% ipython --no-banner

In [1]: import numpy as np

In [2]: np.set_printoptions(suppress=True, linewidth=100)

In [3]: def rnd(a):
   ...:     return np.round(a, 2) + 0
   ...: 

In [4]: A = np.loadtxt("arr.csv", delimiter=",")

In [5]: A
Out[5]: 
array([[-1.,  0.,  0.,  0.,  0.],
       [ 0.,  1.,  0.,  0.,  0.],
       [ 0.,  0.,  1.,  0.,  0.],
       [ 0.,  0.,  0., -1.,  0.],
       [ 0.,  0.,  0.,  0.,  1.]])

In [6]: # symmetric

In [7]: np.flatnonzero(np.linalg.matrix_power((A != 0) + (A.T != 0) + np.eye(5), 5)[4])
Out[7]: array([4])

In [8]: rnd(np.sort(np.linalg.eigvals(A).real))
Out[8]: array([-1., -1.,  1.,  1.,  1.])

In [9]: rnd(np.linalg.det(A))
Out[9]: np.float64(1.0)

In [10]: A @ A
Out[10]: 
array([[1., 0., 0., 0., 0.],
       [0., 1., 0., 0., 0.],
       [0., 0., 1., 0., 0.],
       [0., 0., 0., 1., 0.],
       [0., 0., 0., 0., 1.]])

In [11]: (A != 0).astype(int)
Out[11]: 
array([[1, 0, 0, 0, 0],
       [0, 1, 0, 0, 0],
       [0, 0, 1, 0, 0],
       [0, 0, 0, 1, 0],
       [0, 0, 0, 0, 1]])

In [12]: r0, v = A[4], A[2]

In [13]: r0 @ r0
Out[13]: np.float64(1.0)

In [14]: r0 @ v
Out[14]: np.float64(0.0)

In [15]: p = (r0 @ v) / (r0 @ r0) * r0

In [16]: print(rnd(np.linalg.norm(r0 + v) ** 2 + np.linalg.norm(r0 - v) ** 2))
4.0

In [17]: (v - p) @ r0
Out[17]: np.float64(0.0)

In [18]: np.outer(r0, v)
Out[18]: 
array([[0., 0., 0., 0., 0.],
       [0., 0., 0., 0., 0.],
       [0., 0., 0., 0., 0.],
       [0., 0., 0., 0., 0.],
       [0., 0., 1., 0., 0.]])

In [19]: p
Out[19]: array([0., 0., 0., 0., 0.])

In [20]: W0 = np.load("out3.npy")

In [21]: W0
Out[21]: 
array([[ 0.35, -0.45,  0.15,  0.  ],
       [-0.45,  0.56, -0.2 ,  0.  ],
       [-0.45,  0.56, -0.2 ,  0.  ],
       [-0.35,  0.45, -0.15,  0.  ],
       [-1.  ,  1.  , -0.87,  0.  ],
       [-0.12,  0.16, -0.05,  0.  ],
       [-0.35,  0.45, -0.15,  0.  ],
       [ 0.83, -0.92,  0.46,  0.  ],
       [ 0.  ,  0.  ,  0.  ,  0.  ],
       [-0.35,  0.45, -0.15,  0.  ],
       [-0.83,  0.92, -0.46,  0.  ],
       [ 0.92, -0.97,  0.57,  0.  ],
       [-0.79,  0.89, -0.42,  0.  ],
       [ 0.98, -1.  ,  0.74,  0.  ],
       [ 0.87, -0.94,  0.5 ,  0.  ],
       [-0.97,  0.99, -0.69,  0.  ],
       [ 0.98, -1.  ,  0.74,  0.  ],
       [ 0.93, -0.98,  0.6 ,  0.  ],
       [-0.62,  0.74, -0.29,  0.  ],
       [-0.24,  0.31, -0.1 ,  0.  ],
       [-0.79,  0.89, -0.42,  0.  ],
       [ 0.12, -0.16,  0.05,  0.  ],
       [ 0.97, -0.99,  0.72,  0.  ],
       [-0.35,  0.45, -0.15,  0.  ],
       [-0.45,  0.56, -0.2 ,  0.  ],
       [ 0.35, -0.45,  0.15,  0.  ],
       [ 0.83, -0.92,  0.46,  0.  ],
       [-0.96,  0.99, -0.66,  0.  ],
       [-0.12,  0.16, -0.05,  0.  ],
       [ 0.  ,  0.  ,  0.  ,  0.  ],
       [-0.74,  0.86, -0.38,  0.  ],
       [-0.96,  0.99, -0.66,  0.  ]])

In [22]: np.abs(np.diag(np.linalg.qr(W0)[1])) > 1e-9
Out[22]: array([ True,  True,  True, False])

In [23]: try:
    ...:     np.linalg.inv(W0)
    ...: except np.linalg.LinAlgError as e:
    ...:     print(e)
    ...: 
Last 2 dimensions of the array must be square

In [24]: U, sigma, VT = np.linalg.svd(W0)

In [25]: np.argmax(sigma[:-1] / (sigma[1:] + 1e-6)) + 1
Out[25]: np.int64(3)

In [26]: rnd(sigma)
Out[26]: array([6.17, 0.54, 0.07, 0.  ])

In [27]: Y = U[:, :3] @ np.diag(sigma[:3]) @ VT[:3]

In [28]: rnd(np.linalg.norm(W0 - Y) / np.linalg.norm(W0))
Out[28]: np.float64(0.0)

In [29]: print(rnd(np.abs(W0 - Y).max()))
0.0

In [30]: arr = np.load("w.npy")

In [31]: arr
Out[31]: 
array([[  9.99,   4.05, -12.64],
       [ -3.96,  -1.27,   4.77],
       [ -1.42,  -0.8 ,   1.89],
       [  8.29,   3.51, -10.78],
       [ -7.44,  -2.74,  10.  ],
       [-14.75,  -6.4 ,  18.49],
       [  8.02,   3.15, -10.04],
       [ -1.28,  -0.03,   2.77],
       [ 11.76,   4.79, -14.77],
       [  8.95,   4.14, -10.77],
       [  1.07,   0.59,  -1.48]])

In [32]: Y = arr / np.sqrt((arr ** 2).mean(axis=1, keepdims=True))

In [33]: rnd(np.linalg.norm(Y, axis=1))
Out[33]: array([1.73, 1.73, 1.73, 1.73, 1.73, 1.73, 1.73, 1.73, 1.73, 1.73, 1.73])

In [34]: np.linalg.matrix_rank(Y) == np.linalg.matrix_rank(arr)
Out[34]: np.True_

In [35]: np.linalg.matrix_rank(arr - arr.mean(axis=1, keepdims=True))
Out[35]: np.int64(2)

In [36]: Y = np.c_[arr[:, :1] @ np.array([[5]]), np.array([0, 1, -1, 0, 0, 0, -1, -2, 1, 2, -2])]

In [37]: rnd(Y)
Out[37]: 
array([[ 49.95,   0.  ],
       [-19.8 ,   1.  ],
       [ -7.1 ,  -1.  ],
       [ 41.45,   0.  ],
       [-37.2 ,   0.  ],
       [-73.75,   0.  ],
       [ 40.1 ,  -1.  ],
       [ -6.4 ,  -2.  ],
       [ 58.8 ,   1.  ],
       [ 44.75,   2.  ],
       [  5.35,  -2.  ]])

In [38]: np.linalg.matrix_rank(Y)
Out[38]: np.int64(2)

In [39]: rnd(np.linalg.norm(np.linalg.qr(arr)[0].T @ Y, axis=0) ** 2 / ((Y ** 2).sum(axis=0) + 1e-12))
Out[39]: array([1.  , 0.15])

In [40]: rnd(np.linalg.lstsq(arr, Y[:, 0])[0])
Out[40]: array([5., 0., 0.])

In [41]: cen = arr - arr.mean(axis=0)

In [42]: U, sigma, VT = np.linalg.svd(cen, full_matrices=False)

In [43]: rnd(VT[0] * np.sign(VT[0, np.abs(VT[0]).argmax()]))
Out[43]: array([-0.6 , -0.25,  0.76])

In [44]: print(rnd(cen.mean(axis=0)))
[0. 0. 0.]

In [45]: P = arr @ np.linalg.solve(arr.T @ arr, arr.T)

In [46]: rnd(np.linalg.eigvalsh(P))
Out[46]: array([0., 0., 0., 0., 0., 0., 0., 0., 1., 1., 1.])

In [47]: rnd(P @ arr[:, 0])
Out[47]: array([  9.99,  -3.96,  -1.42,   8.29,  -7.44, -14.75,   8.02,  -1.28,  11.76,   8.95,   1.07])

In [48]: rnd(np.diag(P))
Out[48]: array([0.15, 0.46, 0.12, 0.2 , 0.27, 0.38, 0.18, 0.61, 0.22, 0.31, 0.08])

In [49]: mat = np.load("a.npy")

In [50]: mat
Out[50]: 
array([[ 0,  3,  1, -3, -1,  0,  3, -2, -1,  3],
       [ 0,  0, -2,  0, -2,  0,  0, -1,  3,  0],
       [ 0,  0,  0, -2,  0,  3,  1, -1,  0,  0],
       [ 0,  0,  0,  0,  2, -1,  2, -3,  1, -1],
       [ 0,  0,  0,  0,  0, -2,  1,  0,  1,  0],
       [ 0,  0,  0,  0,  0,  0, -2,  3,  0, -2],
       [ 0,  0,  0,  0,  0,  0,  0, -3, -2,  0],
       [ 0,  0,  0,  0,  0,  0,  0,  0,  0,  3],
       [ 0,  0,  0,  0,  0,  0,  0,  0,  0, -1],
       [ 0,  0,  0,  0,  0,  0,  0,  0,  0,  0]])

In [51]: rng = np.random.default_rng(93886)

In [52]: z = rng.permutation(10)

In [53]: z
Out[53]: array([6, 0, 7, 5, 4, 3, 1, 8, 9, 2])

In [54]: Y = mat[z][:, z]

In [55]: rnd(np.sort(np.abs(np.linalg.eigvals(Y))))
Out[55]: array([0., 0., 0., 0., 0., 0., 0., 0., 0., 0.])

In [56]: print(np.trace(Y))
0

In [57]: Y
Out[57]: 
array([[ 0,  0, -3,  0,  0,  0,  0, -2,  0,  0],
       [ 3,  0, -2,  0, -1, -3,  3, -1,  3,  1],
       [ 0,  0,  0,  0,  0,  0,  0,  0,  3,  0],
       [-2,  0,  3,  0,  0,  0,  0,  0, -2,  0],
       [ 1,  0,  0, -2,  0,  0,  0,  1,  0,  0],
       [ 2,  0, -3, -1,  2,  0,  0,  1, -1,  0],
       [ 0,  0, -1,  0, -2,  0,  0,  3,  0, -2],
       [ 0,  0,  0,  0,  0,  0,  0,  0, -1,  0],
       [ 0,  0,  0,  0,  0,  0,  0,  0,  0,  0],
       [ 1,  0, -1,  3,  0, -2,  0,  0,  0,  0]])

In [58]: rnd(np.linalg.det(Y)), rnd(np.linalg.det(mat[z]))
Out[58]: (np.float64(0.0), np.float64(0.0))
